$ python3 -q
>>> import numpy as np
>>> np.set_printoptions(precision=2, suppress=True, linewidth=160, sign=" ")
>>> rd = lambda a: np.round(a, 2) + 0
>>> mat = np.load("data.npy")
>>> mat
array([[ -1,  -4,   8,   7,   3,  -2],
       [ -1,  -4,   8,   7,   3,  -2],
       [ -8, -10,   8,   5,   5,  -1],
       [-12, -16,  14,   9,   7,  -3],
       [-13, -15,   9,   4,   5,  -2],
       [  7,   3,   9,  11,   4,  -1],
       [ -9, -13,  13,   9,   6,  -3]])
>>> rk = np.linalg.matrix_rank(mat)
>>> rk
np.int64(3)
>>> null = np.linalg.svd(mat)[2][rk:].T
>>> rd(mat @ null)
array([[ 0.,  0.,  0.],
       [ 0.,  0.,  0.],
       [ 0.,  0.,  0.],
       [ 0.,  0.,  0.],
       [ 0.,  0.,  0.],
       [ 0.,  0.,  0.],
       [ 0.,  0.,  0.]])
>>> [int(np.linalg.matrix_rank(np.delete(mat, i, axis=0))) for i in range(7)]
[3, 3, 3, 3, 3, 3, 3]
>>> np.linalg.matrix_rank(mat.T @ mat), np.linalg.matrix_rank(mat @ mat.T)
(np.int64(3), np.int64(3))
>>> null.shape
(6, 3)
>>> B = np.array([[1, 1], [1, -1]])
>>> rng = np.random.default_rng(98060)
>>> arr = np.kron(B, np.kron(B, B))[rng.permutation(8)][:13]
>>> arr
array([[ 1, -1, -1,  1,  1, -1, -1,  1],
       [ 1, -1, -1,  1, -1,  1,  1, -1],
       [ 1, -1,  1, -1,  1, -1,  1, -1],
       [ 1,  1,  1,  1,  1,  1,  1,  1],
       [ 1, -1,  1, -1, -1,  1, -1,  1],
       [ 1,  1,  1,  1, -1, -1, -1, -1],
       [ 1,  1, -1, -1,  1,  1, -1, -1],
       [ 1,  1, -1, -1, -1, -1,  1,  1]])
>>> U, sig, Vt = np.linalg.svd(arr, full_matrices=False)
>>> (sig > 1e-8).sum()
np.int64(8)
>>> rd(sig / sig[0])
array([ 1.,  1.,  1.,  1.,  1.,  1.,  1.,  1.])
>>> rd(Vt @ Vt.T)
array([[ 1.,  0.,  0.,  0.,  0.,  0.,  0.,  0.],
       [ 0.,  1.,  0.,  0.,  0.,  0.,  0.,  0.],
       [ 0.,  0.,  1.,  0.,  0.,  0.,  0.,  0.],
       [ 0.,  0.,  0.,  1.,  0.,  0.,  0.,  0.],
       [ 0.,  0.,  0.,  0.,  1.,  0.,  0.,  0.],
       [ 0.,  0.,  0.,  0.,  0.,  1.,  0.,  0.],
       [ 0.,  0.,  0.,  0.,  0.,  0.,  1.,  0.],
       [ 0.,  0.,  0.,  0.,  0.,  0.,  0.,  1.]])
>>> rd(U.T @ arr @ Vt.T)
array([[ 2.83,  0.  ,  0.  ,  0.  ,  0.  ,  0.  ,  0.  ,  0.  ],
       [ 0.  ,  2.83,  0.  ,  0.  ,  0.  ,  0.  ,  0.  ,  0.  ],
       [ 0.  ,  0.  ,  2.83,  0.  ,  0.  ,  0.  ,  0.  ,  0.  ],
       [ 0.  ,  0.  ,  0.  ,  2.83,  0.  ,  0.  ,  0.  ,  0.  ],
       [ 0.  ,  0.  ,  0.  ,  0.  ,  2.83,  0.  ,  0.  ,  0.  ],
       [ 0.  ,  0.  ,  0.  ,  0.  ,  0.  ,  2.83,  0.  ,  0.  ],
       [ 0.  ,  0.  ,  0.  ,  0.  ,  0.  ,  0.  ,  2.83,  0.  ],
       [ 0.  ,  0.  ,  0.  ,  0.  ,  0.  ,  0.  ,  0.  ,  2.83]])
>>> rd(sig)
array([ 2.83,  2.83,  2.83,  2.83,  2.83,  2.83,  2.83,  2.83])
>>> B = np.array([[-1, 2], [0, 1]])
>>> Z = np.array([[-2, 3], [1, 1]])
>>> M = np.kron(B, Z)
>>> M
array([[ 2, -3, -4,  6],
       [-1, -1,  2,  2],
       [ 0,  0, -2,  3],
       [ 0,  0,  1,  1]])
>>> u = np.array([1, 2, 3, 0])
>>> B = M + np.outer(u, np.eye(4)[3])
>>> B
array([[ 2., -3., -4.,  7.],
       [-1., -1.,  2.,  4.],
       [ 0.,  0., -2.,  6.],
       [ 0.,  0.,  1.,  1.]])
>>> rd(np.linalg.det(B) / np.linalg.det(M)), rd(1 + np.linalg.solve(M, u)[3])
(np.float64(1.6), np.float64(1.6))
>>> u = np.array([0, 3, 2, 0, 3, 1, 2, 0, 0, 2, 1])
>>> r1 = np.array([1, 2, 5, 5, 3, 5, 3, 3, 0, 1])
>>> m1 = u[:, None] + r1[None, :]
>>> m1
array([[ 1,  2,  5,  5,  3,  5,  3,  3,  0,  1],
       [ 4,  5,  8,  8,  6,  8,  6,  6,  3,  4],
       [ 3,  4,  7,  7,  5,  7,  5,  5,  2,  3],
       [ 1,  2,  5,  5,  3,  5,  3,  3,  0,  1],
       [ 4,  5,  8,  8,  6,  8,  6,  6,  3,  4],
       [ 2,  3,  6,  6,  4,  6,  4,  4,  1,  2],
       [ 3,  4,  7,  7,  5,  7,  5,  5,  2,  3],
       [ 1,  2,  5,  5,  3,  5,  3,  3,  0,  1],
       [ 1,  2,  5,  5,  3,  5,  3,  3,  0,  1],
       [ 3,  4,  7,  7,  5,  7,  5,  5,  2,  3],
       [ 2,  3,  6,  6,  4,  6,  4,  4,  1,  2]])
>>> # columns 2 and 3 are equal
>>> B = m1[0, 0] * m1[1:] - np.outer(m1[1:, 0], m1[0])
>>> B
array([[  0,  -3, -12, -12,  -6, -12,  -6,  -6,   3,   0],
       [  0,  -2,  -8,  -8,  -4,  -8,  -4,  -4,   2,   0],
       [  0,   0,   0,   0,   0,   0,   0,   0,   0,   0],
       [  0,  -3, -12, -12,  -6, -12,  -6,  -6,   3,   0],
       [  0,  -1,  -4,  -4,  -2,  -4,  -2,  -2,   1,   0],
       [  0,  -2,  -8,  -8,  -4,  -8,  -4,  -4,   2,   0],
       [  0,   0,   0,   0,   0,   0,   0,   0,   0,   0],
       [  0,   0,   0,   0,   0,   0,   0,   0,   0,   0],
       [  0,  -2,  -8,  -8,  -4,  -8,  -4,  -4,   2,   0],
       [  0,  -1,  -4,  -4,  -2,  -4,  -2,  -2,   1,   0]])
>>> np.linalg.matrix_rank(B), np.linalg.matrix_rank(m1)
(np.int64(1), np.int64(2))
>>> np.flatnonzero(~B.round(6).any(axis=1))
array([ 2,  6,  7])
>>> m1[:, 0] / m1[0, 0]
array([ 1.,  4.,  3.,  1.,  4.,  2.,  3.,  1.,  1.,  3.,  2.])
>>> U, sig, Vt = np.linalg.svd(m1)
>>> evecs = Vt[:(sig > 1e-8).sum()]
>>> vec = m1[3] + 4 * m1[5] + rng.integers(2) * np.eye(10)[1]
>>> vec
array([  9.,  15.,  29.,  29.,  19.,  29.,  19.,  19.,   4.,   9.])
>>> np.allclose(evecs.T @ evecs @ vec, vec)
False
>>> J = np.array([[4.0, 1.0, 1.0, 1.0, 1.0, 1.0, 1.0],
...     [1.0, 4.0, 1.0, 1.0, 1.0, 1.0, 1.0],
...     [1.0, 1.0, 4.0, 1.0, 1.0, 1.0, 1.0],
...     [1.0, 1.0, 1.0, 4.0, 1.0, 1.0, 1.0],
...     [1.0, 1.0, 1.0, 1.0, 4.0, 1.0, 1.0],
...     [1.0, 1.0, 1.0, 1.0, 1.0, 4.0, 1.0],
...     [1.0, 1.0, 1.0, 1.0, 1.0, 1.0, 4.0]])
>>> # symmetric
>>> B = np.linalg.inv(J)
>>> rd(np.linalg.slogdet(J)[0])
np.float64(1.0)
>>> rd(J @ B)
array([[ 1.,  0.,  0.,  0.,  0.,  0.,  0.],
       [ 0.,  1.,  0.,  0.,  0.,  0.,  0.],
       [ 0.,  0.,  1.,  0.,  0.,  0.,  0.],
       [ 0.,  0.,  0.,  1.,  0.,  0.,  0.],
       [ 0.,  0.,  0.,  0.,  1.,  0.,  0.],
       [ 0.,  0.,  0.,  0.,  0.,  1.,  0.],
       [ 0.,  0.,  0.,  0.,  0.,  0.,  1.]])
>>> rd(np.linalg.det(J) * B)
array([[2187., -243., -243., -243., -243., -243., -243.],
       [-243., 2187., -243., -243., -243., -243., -243.],
       [-243., -243., 2187., -243., -243., -243., -243.],
       [-243., -243., -243., 2187., -243., -243., -243.],
       [-243., -243., -243., -243., 2187., -243., -243.],
       [-243., -243., -243., -243., -243., 2187., -243.],
       [-243., -243., -243., -243., -243., -243., 2187.]])
>>> rd(np.linalg.cond(J))
np.float64(3.33)
>>> (np.abs(B) > 1e-9).astype(int)
array([[ 1,  1,  1,  1,  1,  1,  1],
       [ 1,  1,  1,  1,  1,  1,  1],
       [ 1,  1,  1,  1,  1,  1,  1],
       [ 1,  1,  1,  1,  1,  1,  1],
       [ 1,  1,  1,  1,  1,  1,  1],
       [ 1,  1,  1,  1,  1,  1,  1],
       [ 1,  1,  1,  1,  1,  1,  1]])
>>> rd(np.linalg.inv(B))
array([[ 4.,  1.,  1.,  1.,  1.,  1.,  1.],
       [ 1.,  4.,  1.,  1.,  1.,  1.,  1.],
       [ 1.,  1.,  4.,  1.,  1.,  1.,  1.],
       [ 1.,  1.,  1.,  4.,  1.,  1.,  1.],
       [ 1.,  1.,  1.,  1.,  4.,  1.,  1.],
       [ 1.,  1.,  1.,  1.,  1.,  4.,  1.],
       [ 1.,  1.,  1.,  1.,  1.,  1.,  4.]])
>>> np.allclose(B, J.T)
False
